% python3 -q
>>> import numpy as np
>>> np.set_printoptions(precision=2, suppress=True, linewidth=100, legacy="1.25")
>>> K = np.load("block12.npy")
>>> K
array([[-1,  0,  0,  0,  0,  0],
       [ 0, -5,  0,  0,  0,  0],
       [ 0,  0, -1,  0,  0,  0],
       [ 0,  0,  0, -3,  0,  0],
       [ 0,  0,  0,  0, -5,  0],
       [ 0,  0,  0,  0,  0,  4]])
>>> # equal to its transpose
>>> [int(np.linalg.matrix_rank(np.linalg.matrix_power(K, p))) for p in range(1, 7)]
[6, 6, 6, 6, 6, 6]
>>> np.sort(np.linalg.eigvals(K))
array([-5., -5., -3., -1., -1.,  4.])
>>> m1 = np.loadtxt("out5.csv", delimiter=",")
>>> m1
array([[ 1., -1.,  1., -1., -1.,  1., -1.,  1.],
       [ 1.,  1., -1., -1., -1., -1.,  1.,  1.],
       [ 1., -1.,  1., -1.,  1., -1.,  1., -1.],
       [ 1.,  1., -1., -1.,  1.,  1., -1., -1.],
       [ 1.,  1.,  1.,  1.,  1.,  1.,  1.,  1.],
       [ 1.,  1.,  1.,  1., -1., -1., -1., -1.],
       [ 1., -1., -1.,  1., -1.,  1.,  1., -1.],
       [ 1., -1., -1.,  1.,  1., -1., -1.,  1.]])
>>> x0 = np.array([3, -1, 2, -3, -1, -2, -2, 3])
>>> y = m1 @ x0
>>> y
array([13.,  7.,  5., -1., -1.,  3., -7.,  5.])
>>> np.linalg.solve(m1, 5 * y)
array([ 15.,  -5.,  10., -15.,  -5., -10., -10.,  15.])
>>> np.linalg.solve(m1, y)
array([ 3., -1.,  2., -3., -1., -2., -2.,  3.])
>>> q, r_ = np.linalg.qr(m1)
>>> np.abs(np.diag(r_))
array([2.83, 2.83, 2.83, 2.83, 2.83, 2.83, 2.83, 2.83])
>>> q
array([[-0.35,  0.35, -0.35, -0.35,  0.35, -0.35,  0.35, -0.35],
       [-0.35, -0.35,  0.35, -0.35,  0.35,  0.35, -0.35, -0.35],
       [-0.35,  0.35, -0.35, -0.35, -0.35,  0.35, -0.35,  0.35],
       [-0.35, -0.35,  0.35, -0.35, -0.35, -0.35,  0.35,  0.35],
       [-0.35, -0.35, -0.35,  0.35, -0.35, -0.35, -0.35, -0.35],
       [-0.35, -0.35, -0.35,  0.35,  0.35,  0.35,  0.35,  0.35],
       [-0.35,  0.35,  0.35,  0.35,  0.35, -0.35, -0.35,  0.35],
       [-0.35,  0.35,  0.35,  0.35, -0.35,  0.35,  0.35, -0.35]])
>>> np.trace(q @ q.T)
8.0
>>> r_.round(2) + 0
array([[-2.83,  0.  ,  0.  ,  0.  ,  0.  ,  0.  ,  0.  ,  0.  ],
       [ 0.  , -2.83,  0.  ,  0.  ,  0.  ,  0.  ,  0.  ,  0.  ],
       [ 0.  ,  0.  , -2.83,  0.  ,  0.  ,  0.  ,  0.  ,  0.  ],
       [ 0.  ,  0.  ,  0.  ,  2.83,  0.  ,  0.  ,  0.  ,  0.  ],
       [ 0.  ,  0.  ,  0.  ,  0.  , -2.83,  0.  ,  0.  ,  0.  ],
       [ 0.  ,  0.  ,  0.  ,  0.  ,  0.  , -2.83,  0.  ,  0.  ],
       [ 0.  ,  0.  ,  0.  ,  0.  ,  0.  ,  0.  , -2.83,  0.  ],
       [ 0.  ,  0.  ,  0.  ,  0.  ,  0.  ,  0.  ,  0.  , -2.83]])
>>> rng = np.random.default_rng(75522)
>>> labels = rng.permutation(8)
>>> labels
array([3, 2, 4, 7, 0, 1, 5, 6])
>>> other = m1[labels][:, labels]
>>> np.round(np.linalg.det(other), 2), round(float(np.linalg.det(m1[labels])), 2)
(4096.0, -4096.0)
>>> np.diag(other)
array([-1.,  1.,  1.,  1.,  1.,  1., -1.,  1.])
>>> np.allclose(other, m1)
False
>>> np.sort(np.abs(np.linalg.eigvals(other)))
array([2.83, 2.83, 2.83, 2.83, 2.83, 2.83, 2.83, 2.83])
>>> np.linalg.norm(m1, axis=0)
array([2.83, 2.83, 2.83, 2.83, 2.83, 2.83, 2.83, 2.83])
>>> np.linalg.pinv(m1)
array([[ 0.12,  0.12,  0.12,  0.12,  0.12,  0.12,  0.12,  0.12],
       [-0.12,  0.12, -0.12,  0.12,  0.12,  0.13, -0.12, -0.13],
       [ 0.13, -0.12,  0.12, -0.13,  0.12,  0.13, -0.13, -0.12],
       [-0.12, -0.12, -0.13, -0.13,  0.12,  0.13,  0.12,  0.12],
       [-0.12, -0.12,  0.12,  0.12,  0.12, -0.12, -0.12,  0.12],
       [ 0.12, -0.12, -0.13,  0.12,  0.12, -0.12,  0.13, -0.12],
       [-0.12,  0.12,  0.12, -0.13,  0.13, -0.12,  0.12, -0.12],
       [ 0.12,  0.12, -0.12, -0.12,  0.12, -0.12, -0.13,  0.13]])
>>> np.trace(m1)
4.0
>>> m1 @ m1
array([[ 0., -4.,  4.,  0.,  0., -4., -4.,  0.],
       [ 0., -4., -4.,  0., -4.,  0.,  0.,  4.],
       [ 0., -4.,  4.,  0.,  0.,  4.,  4.,  0.],
       [ 0.,  4.,  4.,  0., -4.,  0.,  0.,  4.],
       [ 8.,  0.,  0.,  0.,  0.,  0.,  0.,  0.],
       [ 0.,  0.,  0., -8.,  0.,  0.,  0.,  0.],
       [ 0.,  0.,  0.,  0., -4.,  4., -4., -4.],
       [ 0.,  0.,  0.,  0.,  4.,  4., -4.,  4.]])
>>> round(np.abs(np.linalg.eigvals(m1)).max(), 2)
2.83
>>> np.allclose(m1 @ m1.T, m1.T @ m1)
True
>>> arr = np.loadtxt("dump.csv", delimiter=",")
>>> arr
array([[ 3.  ,  0.87,  1.19, -0.21, -2.02,  1.02],
       [-4.63,  1.02, -4.23, -0.09, -0.08,  4.01],
       [ 4.13, -2.02,  3.9 ,  2.77, -0.47,  0.29],
       [ 6.31,  2.39,  5.11, -0.14, -1.23,  1.42],
       [ 1.27,  7.25,  1.36,  0.73, -2.13,  2.39],
       [-2.42,  3.07, -0.16,  2.7 ,  0.17,  0.19],
       [-1.95,  0.84,  0.06,  0.7 , -2.49, -2.04],
       [-5.06,  3.19,  3.99, -1.38,  0.48,  2.26],
       [ 0.35,  1.86,  2.41,  3.45,  0.3 ,  0.93],
       [-0.04,  2.98,  2.85, -0.72, -0.79,  2.53],
       [ 0.01,  6.65, -2.47,  0.9 , -0.99,  1.47],
       [ 3.26,  2.3 , -3.44,  1.16,  0.04,  0.92],
       [-0.7 ,  1.14, -0.56,  1.9 ,  2.82,  1.66]])
>>> cen = (arr - arr.mean(axis=0)) / arr.std(axis=0)
>>> cen.std(axis=0)
array([1., 1., 1., 1., 1., 1.])
>>> np.argwhere(np.abs(cen) > 2)
array([[ 4,  1],
       [ 6,  5],
       [12,  4]])
>>> c = np.linalg.lstsq(np.delete(cen, 0, axis=1), cen[:, 0])[0]
>>> c
array([-0.13,  0.32,  0.38, -0.43,  0.14])
>>> np.abs(c).argmax()
3
>>> np.round(1 - np.var(cen[:, 0] - np.delete(cen, 0, axis=1) @ c), 2)
0.29
>>> x0 = np.array([-2, 2, -2, -3, 1, 2])
>>> y = arr @ x0
>>> c, lr = np.zeros(6), 1 / np.linalg.norm(arr, 2) ** 2
>>> for i in range(20):
...     c -= lr * arr.T @ (arr @ c - y)
...     if i % 5 == 0: print(i, round(np.linalg.norm(arr @ c - y), 2))
... 
0 15.54
5 6.39
10 3.08
15 1.73
>>> c
array([-2.05,  1.9 , -2.01, -2.84,  0.74,  2.08])
>>> u = np.array([0, 1, 1])
>>> np.array([np.convolve(row, u, "same") for row in m1])
array([[ 1.,  0.,  0.,  0., -2.,  0.,  0.,  0.],
       [ 1.,  2.,  0., -2., -2., -2.,  0.,  2.],
       [ 1.,  0.,  0.,  0.,  0.,  0.,  0.,  0.],
       [ 1.,  2.,  0., -2.,  0.,  2.,  0., -2.],
       [ 1.,  2.,  2.,  2.,  2.,  2.,  2.,  2.],
       [ 1.,  2.,  2.,  2.,  0., -2., -2., -2.],
       [ 1.,  0., -2.,  0.,  0.,  0.,  2.,  0.],
       [ 1.,  0., -2.,  0.,  2.,  0., -2.,  0.]])
>>> np.convolve(m1[4], u)
array([0., 1., 2., 2., 2., 2., 2., 2., 2., 1.])
>>> cen = arr - arr.mean(axis=0)
>>> left, sigma, Vt = np.linalg.svd(cen, full_matrices=False)
>>> np.abs(Vt[0]).argmax()
0
>>> np.searchsorted(np.cumsum(sigma ** 2) / (sigma ** 2).sum(), 0.9) + 1
4
>>> sigma ** 2 / (sigma ** 2).sum()
array([0.44, 0.2 , 0.19, 0.07, 0.07, 0.02])
>>> np.abs(Vt[-1])
array([0.09, 0.12, 0.04, 0.55, 0.6 , 0.56])
>>> J = np.loadtxt("sample18.csv", delimiter=",")
>>> J
array([[ -1.,  -1.,  -4.,  -1.,  -2.,   1.,   0.],
       [  5.,  -5.,  -5.,   3.,  -3.,   3.,   5.],
       [ -4.,   1.,   4.,   4.,  -3.,  -2.,   3.],
       [  1.,  -5.,   3.,  -3.,  -3.,  -5.,   3.],
       [  4.,   2.,   2.,   4.,  -1.,  -3.,  -4.],
       [  4.,   2.,  -4.,   1.,   1.,   3.,   0.],
       [  1.,   1.,   0.,  -5.,  -5.,   2.,  -1.],
       [ -2.,  -1.,  -2.,   1.,   1.,  -2.,   4.],
       [ -1.,   4.,  -5.,   3.,   1.,   3.,  -3.],
       [ -2.,   0.,   2.,  -4.,   2.,   5.,   5.],
       [ -1.,   3.,   5.,  -4.,  -4.,   1.,  -4.],
       [  3.,   1.,   1.,  -5.,   0.,  -2.,  -2.],
       [  3.,  -3.,   5.,   5.,  -4.,  -3.,  -2.],
       [ 19., -21., -24.,  11., -14.,  13.,  20.]])
>>> q, vecs = np.linalg.qr(J[:, :5])[0], np.linalg.qr(J[:, 5:])[0]
>>> sigma = np.linalg.svd(q.T @ vecs, compute_uv=False)
>>> (sigma > 0.9).sum()
1
>>> cen = J - J.mean(axis=0)
>>> left, sigma, Vt = np.linalg.svd(cen, full_matrices=False)
>>> np.abs(Vt[-1])
array([0.27, 0.71, 0.04, 0.04, 0.28, 0.29, 0.5 ])
>>> Vt[0] * np.sign(Vt[0, np.abs(Vt[0]).argmax()])
array([-0.38,  0.45,  0.53, -0.24,  0.24, -0.27, -0.43])
>>> np.round(sigma ** 2 / (sigma ** 2).sum(), 2) + 0
array([0.77, 0.08, 0.06, 0.05, 0.02, 0.01, 0.  ])
>>> cen = J - J.mean(axis=0)
>>> vecs = np.linalg.svd(cen)[2][:1]
>>> other = cen - cen @ vecs.T @ vecs
>>> round(float(np.linalg.norm(other) / np.linalg.norm(cen)), 2)
0.48
>>> other.std(axis=0)
array([2.41, 2.1 , 2.53, 3.29, 2.41, 2.69, 2.51])
>>> other = np.c_[J[:, :6] @ np.array([[0, 0, -1, 2, 0, 4],
...     [-1, -1, 5, -5, 0, -1],
...     [-3, -5, 4, 3, 1, 3],
...     [0, -3, 0, -3, 1, 0],
...     [5, 1, 3, -3, 0, -4],
...     [1, -3, -1, -4, 4, 5]]), np.array([2, 4, 2, 1, 3, 1, 5, 0, 1, 4, 4, 2, 3, 0])]
>>> other
array([[   4.,   19.,  -27.,   -4.,   -1.,   -2.,    2.],
       [   8.,    9.,  -62.,    8.,   10.,   37.,    4.],
       [ -30.,  -30.,   18.,    4.,    0.,   -3.,    2.],
       [ -24.,   11.,  -18.,   74.,  -20.,    5.,    1.],
       [ -16.,  -16.,   14.,    7.,   -6.,    9.,    3.],
       [  18.,    7.,  -10.,  -32.,    9.,   13.,    1.],
       [ -24.,    3.,  -13.,   19.,    3.,   33.,    5.],
       [  10.,   15.,   -6.,   -3.,   -9.,  -27.,    0.],
       [  19.,    4.,    1.,  -61.,   10.,  -12.,    1.],
       [   9.,  -11.,   11.,  -12.,   18.,   15.,    4.],
       [ -37.,  -23.,   23.,   18.,    5.,   29.,    4.],
       [  -6.,   15.,    8.,   27.,  -12.,    4.,    2.],
       [ -35.,  -32.,   -7.,   45.,   -2.,   31.,    3.],
       [  36.,   55., -275.,   28.,   39.,  146.,    0.]])
>>> np.round(np.linalg.lstsq(J, other[:, 0])[0], 2) + 0
array([ 0., -1., -3.,  0.,  5.,  1.,  0.])
>>> np.linalg.matrix_rank(np.c_[J, other])
8
>>> np.round(np.linalg.norm(other - J @ np.linalg.lstsq(J, other)[0], axis=0), 2) + 0
array([0.  , 0.  , 0.  , 0.  , 0.  , 0.  , 6.26])
>>> np.linalg.norm(np.linalg.qr(J)[0].T @ other, axis=0) ** 2 / ((other ** 2).sum(axis=0) + 1e-12)
array([1.  , 1.  , 1.  , 1.  , 1.  , 1.  , 0.63])
